>>> import numpy as np
>>> from numpy import linalg as LA
>>> np.set_printoptions(precision=2, suppress=True, linewidth=160)
>>> M2 = np.array([[1, 3], [0, 1], [1, 2], [0, 1], [1, 2], [1, 2], [3, 0], [0, 2]])
>>> Z = np.array([[2, 5, 0, -1, 5, 1, 2, -3], [1, -4, 0, 5, -5, 0, 3, 3]])
>>> data = M2 @ Z
>>> data
array([[  5,  -7,   0,  14, -10,   1,  11,   6],
       [  1,  -4,   0,   5,  -5,   0,   3,   3],
       [  4,  -3,   0,   9,  -5,   1,   8,   3],
       [  1,  -4,   0,   5,  -5,   0,   3,   3],
       [  4,  -3,   0,   9,  -5,   1,   8,   3],
       [  4,  -3,   0,   9,  -5,   1,   8,   3],
       [  6,  15,   0,  -3,  15,   3,   6,  -9],
       [  2,  -8,   0,  10, -10,   0,   6,   6]])
>>> # looks like rank 2
>>> rng = np.random.default_rng(27852)
>>> M2 = data + rng.integers(-2, 3, (8, 2)) @ rng.integers(-2, 3, (2, 8))
>>> M2
array([[  0,  -8,   5,  10, -12,  -3,  17,   6],
       [ -2,  -7,   3,   5,  -7,   0,   5,   7],
       [  3,  -2,   1,   7,  -5,  -1,  10,   1],
       [  3,  -3,  -2,   6,  -4,   1,   1,   2],
       [ 10,  -3,  -6,  15,  -3,   7,   0,   5],
       [  6,  -5,  -2,  13,  -5,   5,   4,   7],
       [  4,  11,   2,  -1,  13,   5,   6,  -3],
       [  4,  -7,  -2,  11,  -9,   1,   4,   5]])
>>> LA.matrix_rank(M2 - data, tol=1e-8)
np.int64(2)
>>> np.round(LA.svd(M2 - data, compute_uv=False), 2) + 0
array([21.07, 12.13,  0.  ,  0.  ,  0.  ,  0.  ,  0.  ,  0.  ])
>>> X = np.arange(20).reshape(5, 4) + 2
>>> X
array([[ 2,  3,  4,  5],
       [ 6,  7,  8,  9],
       [10, 11, 12, 13],
       [14, 15, 16, 17],
       [18, 19, 20, 21]])
>>> # rank 2
>>> [round(float(x), 2) for x in LA.svd(X, compute_uv=False)[:3]]
[57.49, 2.2, 0.0]
>>> round(LA.norm(X, 2) / LA.norm(X), 2)
np.float64(1.0)
>>> X @ X
Traceback (most recent call last):
  File "<python-input-18>", line 1, in <module>
    X @ X
    ~~^~~
ValueError: matmul: Input operand 1 has a mismatch in its core dimension 0, with gufunc signature (n?,k),(k,m?)->(n?,m?) (size 5 is different from 4)
>>> C2 = X.T @ X
>>> C2
array([[ 660,  710,  760,  810],
       [ 710,  765,  820,  875],
       [ 760,  820,  880,  940],
       [ 810,  875,  940, 1005]])
>>> np.allclose(C2, C2.T)
True
>>> left, sig, Vh = LA.svd(X)
>>> vecs = Vh[:(sig > 1e-8).sum()]
>>> x0 = X[2] + 4 * X[1] + rng.integers(2) * np.eye(4)[3]
>>> x0
array([34., 39., 44., 50.])
>>> vecs.T @ vecs
array([[ 0.7,  0.4,  0.1, -0.2],
       [ 0.4,  0.3,  0.2,  0.1],
       [ 0.1,  0.2,  0.3,  0.4],
       [-0.2,  0.1,  0.4,  0.7]])
>>> M2 = X / np.sqrt((X ** 2).mean(axis=1, keepdims=True))
>>> LA.matrix_rank(X - X.mean(axis=1, keepdims=True))
np.int64(1)
>>> X - X.mean(axis=1, keepdims=True)
array([[-1.5, -0.5,  0.5,  1.5],
       [-1.5, -0.5,  0.5,  1.5],
       [-1.5, -0.5,  0.5,  1.5],
       [-1.5, -0.5,  0.5,  1.5],
       [-1.5, -0.5,  0.5,  1.5]])
>>> LA.norm(M2, axis=1)
array([2., 2., 2., 2., 2.])
>>> th = np.radians(135)
>>> r_ = np.eye(4)
>>> r_[0, 0] = r_[1, 1] = np.cos(th)
>>> r_[0, 1], r_[1, 0] = -np.sin(th), np.sin(th)
>>> r_
array([[-0.71, -0.71,  0.  ,  0.  ],
       [ 0.71, -0.71,  0.  ,  0.  ],
       [ 0.  ,  0.  ,  1.  ,  0.  ],
       [ 0.  ,  0.  ,  0.  ,  1.  ]])
>>> M2 = X @ r_.T
>>> np.allclose(LA.norm(X, axis=1), LA.norm(M2, axis=1))
True
>>> round(float(LA.det(r_)), 2), round(np.trace(r_), 2)
(1.0, np.float64(0.59))
>>> A = np.loadtxt("block9.csv", delimiter=",")
>>> A
array([[ -5.77,  -1.27,   3.81,   2.07,  -9.42,  -5.43],
       [  4.74,   4.89,   3.5 ,  -5.41,  -5.21,  -2.32],
       [ -5.96,  -0.39,   1.74,   5.24, -10.2 ,  -5.62],
       [  3.16,   5.47,   4.05,  -5.24,  -3.72,  -1.53],
       [  6.03,   5.44,   3.39,  -4.2 ,  -3.75,  -2.79],
       [ -5.78,  -1.78,   3.65,   4.25, -10.02,  -3.65],
       [  5.34,   6.15,   1.87,  -4.59,  -2.36,  -1.94],
       [  4.15,   5.44,   3.28,  -4.78,  -3.08,  -4.64],
       [  3.91,   3.62,   1.15,  -3.98,  -3.93,  -2.39],
       [  5.9 ,   4.56,   3.67,  -4.53,  -3.34,  -3.12],
       [  5.23,   6.52,   2.77,  -3.14,  -3.06,  -1.8 ],
       [  5.02,   4.38,   4.16,  -4.18,  -5.83,  -2.56],
       [ -4.98,  -2.07,   1.73,   3.81,  -8.57,  -3.94],
       [  2.59,   4.81,   3.5 ,  -4.19,  -2.76,  -3.01],
       [  3.26,   4.68,   4.1 ,  -4.05,  -4.41,  -2.05],
       [ -4.93,  -2.45,   2.49,   4.62,  -9.88,  -3.51],
       [  3.42,   4.63,   4.54,  -4.13,  -3.23,  -3.49],
       [  3.91,   5.82,   4.36,  -3.28,  -3.58,  -1.98],
       [ -4.87,  -0.82,   3.34,   2.6 ,  -9.9 ,  -3.57],
       [  3.5 ,   4.1 ,   3.64,  -3.75,  -3.84,  -3.13],
       [ -6.78,   0.73,   3.62,   3.73,  -8.91,  -4.47],
       [ -6.84,   1.04,   2.47,   4.66,  -9.74,  -4.62],
       [  4.82,   5.29,   2.7 ,  -5.32,  -2.4 ,  -3.06],
       [ -4.5 ,  -0.81,   2.69,   2.53,  -7.65,  -3.51],
       [ -4.72,  -0.13,   0.52,   4.69,  -7.39,  -3.96],
       [  5.78,   4.47,   4.57,  -4.07,  -3.87,  -3.28],
       [ -6.35,  -3.86,   1.65,   3.75,  -7.83,  -3.61],
       [  2.49,   3.41,   3.79,  -5.16,  -3.42,  -2.6 ],
       [  3.76,   5.4 ,   2.4 ,  -5.57,  -3.94,  -2.79],
       [  3.98,   5.  ,   3.59,  -5.33,  -2.58,  -2.82]])
>>> idx = A[:, 1] > np.median(A[:, 1])
>>> u = A[idx].mean(axis=0) - A[~idx].mean(axis=0)
>>> idx.astype(int)
array([0, 1, 0, 1, 1, 0, 1, 1, 0, 1, 1, 0, 0, 1, 1, 0, 1, 1, 0, 0, 0, 0, 1, 0, 0, 1, 0, 0, 1, 1])
>>> np.argsort(-np.abs(u).round(6), kind="stable")
array([0, 3, 1, 4, 5, 2])
>>> K = np.loadtxt("mat.csv", delimiter=",")
>>> K
array([[ 1.18,  0.04,  1.06,  0.09],
       [-0.76, -0.04, -0.75, -0.13],
       [-4.72, -2.23, -3.16, -0.1 ],
       [-3.49, -2.37, -1.96,  0.42],
       [-1.05, -0.46, -0.84,  0.25],
       [-0.5 ,  0.58, -0.79, -0.04],
       [ 1.63,  1.92,  0.43, -0.25],
       [ 4.2 ,  2.99,  2.19, -0.28]])
>>> x0 = np.array([9, 2, 4, 3, 4, 6])
>>> target = A @ x0
>>> c, lr = np.zeros(6), 1 / LA.norm(A, 2) ** 2
>>> for i in range(6):
...     c -= lr * A.T @ (A @ c - target)
...     if i % 1 == 0: print(i, round(LA.norm(A @ c - target), 2))
... 
0 55.74
1 42.73
2 42.08
3 41.63
4 41.19
5 40.75
>>> round(LA.cond(A), 2)
np.float64(12.26)
>>> try:
...     LA.inv(X)
... except LA.LinAlgError as e:
...     print(repr(e))
... 
LinAlgError('Last 2 dimensions of the array must be square')
>>> np.allclose(X[:-1].T @ LA.lstsq(X[:-1].T, X[-1])[0], X[-1])
True
>>> np.unique(X.round(6), axis=0).shape
(5, 4)
>>> np.abs(np.diag(LA.qr(X)[1])) > 1e-9
array([ True,  True, False, False])
>>> np.round(np.trace(LA.pinv(X) @ X), 2)
np.float64(2.0)
